$ python -q
>>> import numpy as np
>>> from numpy import linalg as LA
>>> np.set_printoptions(suppress=True, linewidth=120)
>>> rnd = lambda a: np.round(a, 3) + 0
>>> K = np.array([[0.4, 0.9, 0.3, 0.2],
...     [-0.8, -0.7, 1.2, -0.6],
...     [1.3, 0.3, -1.2, -0.5],
...     [0.9, 0.6, -0.2, -1.9],
...     [0.6, -0.6, 0.0, 0.0],
...     [-1.6, 0.0, -1.2, 0.8],
...     [1.7, 2.4, 1.9, -1.1],
...     [0.7, 0.8, -0.5, 0.4],
...     [-0.2, 0.8, 1.7, -1.8],
...     [-0.6, -0.1, -0.4, -0.8],
...     [-3.9, -5.1, 8.1, 4.2],
...     [0.3, 1.0, -2.0, 0.9],
...     [1.6, 0.6, -0.3, -0.6]])
>>> dist = LA.norm(K[:, None] - K[None], axis=-1)
>>> rnd(dist[:5, :5])
array([[0.   , 2.335, 1.977, 2.236, 1.556],
       [2.335, 0.   , 3.344, 2.869, 1.942],
       [1.977, 3.344, 0.   , 1.792, 1.729],
       [2.236, 2.869, 1.792, 0.   , 2.276],
       [1.556, 1.942, 1.729, 2.276, 0.   ]])
>>> dist.mean(axis=1).argmax()
np.int64(10)
>>> print((dist + 1e9 * np.eye(13)).round(6).argmin(axis=1))
[ 7  9 12 12  7  9  8  0  1  4  1  7  2]
>>> print(dist.shape)
(13, 13)
>>> Ac = K - K.mean(axis=0)
>>> left, sigma, vt = LA.svd(Ac, full_matrices=False)
>>> rnd(np.abs(vt[-1]))
array([0.634, 0.756, 0.092, 0.135])
>>> np.abs(vt[0]).argmax()
np.int64(2)
>>> rnd(vt[0] * np.sign(vt[0, np.abs(vt[0]).argmax()]))
array([-0.391, -0.478,  0.696,  0.367])
>>> rnd(sigma ** 2 / (sigma ** 2).sum())
array([0.797, 0.132, 0.045, 0.026])
>>> rnd((sigma ** 2).sum() ** 2 / (sigma ** 4).sum())
np.float64(1.526)
>>> (np.sign(left[:, 0]) == np.sign(left[0, 0])).astype(int)
array([1, 0, 1, 1, 1, 1, 1, 1, 1, 1, 0, 1, 1])
>>> print(np.abs(left[:, 0]).argmax())
10
>>> rnd(sigma)
array([11.642,  4.738,  2.774,  2.095])
>>> np.searchsorted(np.cumsum(sigma ** 2) / (sigma ** 2).sum(), 0.9) + 1
np.int64(2)
>>> vec = np.array([2, 3, 3, 2])
>>> h1 = np.maximum(K @ vec, 0)
>>> rnd(h1)
array([ 4.8,  0. ,  0. ,  0. ,  0. ,  0. , 14.1,  3.1,  3.5,  0. ,  9.6,  0. ,  2.9])
>>> print(rnd(np.maximum(K @ vec, 0) - np.maximum(-K @ vec, 0)))
[ 4.8 -1.3 -1.1 -0.8 -0.6 -5.2 14.1  3.1  3.5 -4.3  9.6 -0.6  2.9]
>>> Ac = (K - K.mean(axis=0)) / K.std(axis=0)
>>> rnd(Ac.std(axis=0))
array([1., 1., 1., 1.])
>>> c = LA.lstsq(np.delete(Ac, 2, axis=1), Ac[:, 2])[0]
>>> rnd(c)
array([-0.116, -0.668, -0.027])
>>> X = np.array([[-0.2, 0.3, 0.1, 1.3, -0.2, 0.4],
...     [1.2, 1.2, 0.9, -0.5, -0.3, -0.9],
...     [-0.7, 1.9, -0.1, 2.0, 1.0, -1.9],
...     [-0.2, 0.2, -0.9, -0.1, -0.5, 0.3],
...     [-2.0, 0.4, 1.1, 0.8, -0.7, 0.8],
...     [0.4, -1.7, 1.4, -0.2, 1.0, -1.1],
...     [0.2, -0.3, -1.5, -0.1, -1.0, 0.1]])
>>> X[:, 0] *= 20
>>> X
array([[ -4. ,   0.3,   0.1,   1.3,  -0.2,   0.4],
       [ 24. ,   1.2,   0.9,  -0.5,  -0.3,  -0.9],
       [-14. ,   1.9,  -0.1,   2. ,   1. ,  -1.9],
       [ -4. ,   0.2,  -0.9,  -0.1,  -0.5,   0.3],
       [-40. ,   0.4,   1.1,   0.8,  -0.7,   0.8],
       [  8. ,  -1.7,   1.4,  -0.2,   1. ,  -1.1],
       [  4. ,  -0.3,  -1.5,  -0.1,  -1. ,   0.1]])
>>> # column 0 dominates
>>> vec = np.array([0, 4, 4, 4, 2, -4])
>>> rhs = X @ vec
>>> c, lr = np.zeros(6), 1 / LA.norm(X, 2) ** 2
>>> for i in range(25):
...     c -= lr * X.T @ (X @ c - rhs)
...     if i % 5 == 0: print(i, round(LA.norm(X @ c - rhs), 3))
... 
0 29.13
5 28.366
10 27.622
15 26.898
20 26.193
>>> rnd(c)
array([-0.114,  0.494,  0.344,  0.434,  0.344, -0.583])
>>> vec = np.array([2, 3, 2, -1, 0, -2])
>>> rhs = X @ vec
>>> rnd(rhs)
array([ -9. ,  55.7, -20.7,  -9.7, -79. ,  16.1,   4. ])
>>> rnd(LA.pinv(X) @ X)
array([[1., 0., 0., 0., 0., 0.],
       [0., 1., 0., 0., 0., 0.],
       [0., 0., 1., 0., 0., 0.],
       [0., 0., 0., 1., 0., 0.],
       [0., 0., 0., 0., 1., 0.],
       [0., 0., 0., 0., 0., 1.]])
>>> rng = np.random.default_rng(7361)
>>> rhs = rhs + 0.05 * rng.normal(size=7)
>>> rnd(rhs)
array([ -8.973,  55.672, -20.645,  -9.69 , -78.955,  16.158,   3.977])
>>> c, *_ = LA.lstsq(X, rhs)
>>> c.round()
array([ 2.,  3.,  2., -1., -0., -2.])
>>> rnd(X.T @ (rhs - X @ c))
array([0., 0., 0., 0., 0., 0.])
>>> [round(float(LA.norm(LA.solve(X.T @ X + lam * np.eye(6), X.T @ rhs))), 2) for lam in (0, 1, 10, 100)]
[4.69, 4.01, 2.67, 1.97]
>>> rnd(c)
array([ 1.999,  2.981,  2.01 , -0.977, -0.002, -2.019])
>>> r0 = np.array([5, 3, 1, 2])
>>> W0 = 4 * np.eye(4) + np.outer(r0, r0)
>>> W0
array([[29., 15.,  5., 10.],
       [15., 13.,  3.,  6.],
       [ 5.,  3.,  5.,  2.],
       [10.,  6.,  2.,  8.]])
>>> q, Rm = LA.qr(W0)
>>> rnd(Rm)
array([[-34.511, -20.428,  -6.809, -13.619],
       [  0.   ,  -4.656,  -0.407,  -0.814],
       [  0.   ,   0.   ,  -4.058,  -0.23 ],
       [  0.   ,   0.   ,   0.   ,   4.22 ]])
>>> q, evecs = LA.qr(W0[:, :2])[0], LA.qr(W0[:, 2:])[0]
>>> sigma = LA.svd(q.T @ evecs, compute_uv=False)
>>> rnd(LA.norm(q @ q.T - evecs @ evecs.T, 2))
np.float64(1.0)
>>> print((sigma > 0.9).sum())
1
>>> rnd(sigma)
array([0.963, 0.   ])
>>> rnd(np.degrees(np.arccos(sigma.clip(0, 1))))
array([15.678, 90.   ])
>>> proj = np.triu(np.array([[3, -2, 3, -3], [0, 2, 3, -2], [-1, 1, -1, 3], [1, 0, -1, -2]]), 1) + np.eye(4)
>>> out = proj @ W0 @ LA.inv(proj)
>>> np.trace(out), np.trace(W0)
(np.float64(55.0), np.float64(55.0))
>>> print(rnd(LA.det(out)))
2752.0
>>> proj @ W0 - W0 @ proj
array([[ -45.,   23., -129.,   72.],
       [  -5.,   27.,  -73.,   52.],
       [  30.,   28.,  -18.,   30.],
       [   0.,   20.,  -48.,   36.]])
>>> out = LA.inv(W0)
>>> rnd(W0 @ out)
array([[1., 0., 0., 0.],
       [0., 1., 0., 0.],
       [0., 0., 1., 0.],
       [0., 0., 0., 1.]])
>>> rnd(LA.slogdet(W0)[0])
np.float64(1.0)
>>> rnd(LA.det(W0) * out)
array([[ 288., -240.,  -80., -160.],
       [-240.,  544.,  -48.,  -96.],
       [ -80.,  -48.,  672.,  -32.],
       [-160.,  -96.,  -32.,  624.]])
>>> rnd(out)
array([[ 0.105, -0.087, -0.029, -0.058],
       [-0.087,  0.198, -0.017, -0.035],
       [-0.029, -0.017,  0.244, -0.012],
       [-0.058, -0.035, -0.012,  0.227]])
>>> rnd(LA.det(W0) * LA.det(out))
np.float64(1.0)
>>> r0 = np.array([8, 4, 5, 7])
>>> out = W0 + np.outer(r0, np.eye(4)[2])
>>> print(rnd(LA.det(out) / LA.det(W0)), rnd(1 + LA.solve(W0, r0)[2]))
1.837 1.837
>>> mat = np.diag(10 * np.array([2, 2, 2, 1, 1, 1, 0])) + np.array([[-1, 1, 0, 1, 1, -2, 2],
...     [-1, -2, -2, 0, 1, -1, 2],
...     [0, 1, 1, 2, 1, -2, 0],
...     [-1, 0, 2, 2, 2, 1, 0],
...     [-1, -2, 2, 1, 0, 0, -2],
...     [0, 0, 1, -1, -1, 1, 2],
...     [0, -2, 0, 2, -1, 2, 1]])
>>> print(mat)
[[19  1  0  1  1 -2  2]
 [-1 18 -2  0  1 -1  2]
 [ 0  1 21  2  1 -2  0]
 [-1  0  2 12  2  1  0]
 [-1 -2  2  1 10  0 -2]
 [ 0  0  1 -1 -1 11  2]
 [ 0 -2  0  2 -1  2  1]]
>>> left, sigma, vt = LA.svd(mat)
>>> rnd(sigma)
array([21.899, 19.417, 18.329, 12.419, 11.614,  9.268,  0.672])
>>> out = left[:, :6] @ np.diag(sigma[:6]) @ vt[:6]
>>> print(LA.matrix_rank(out))
6
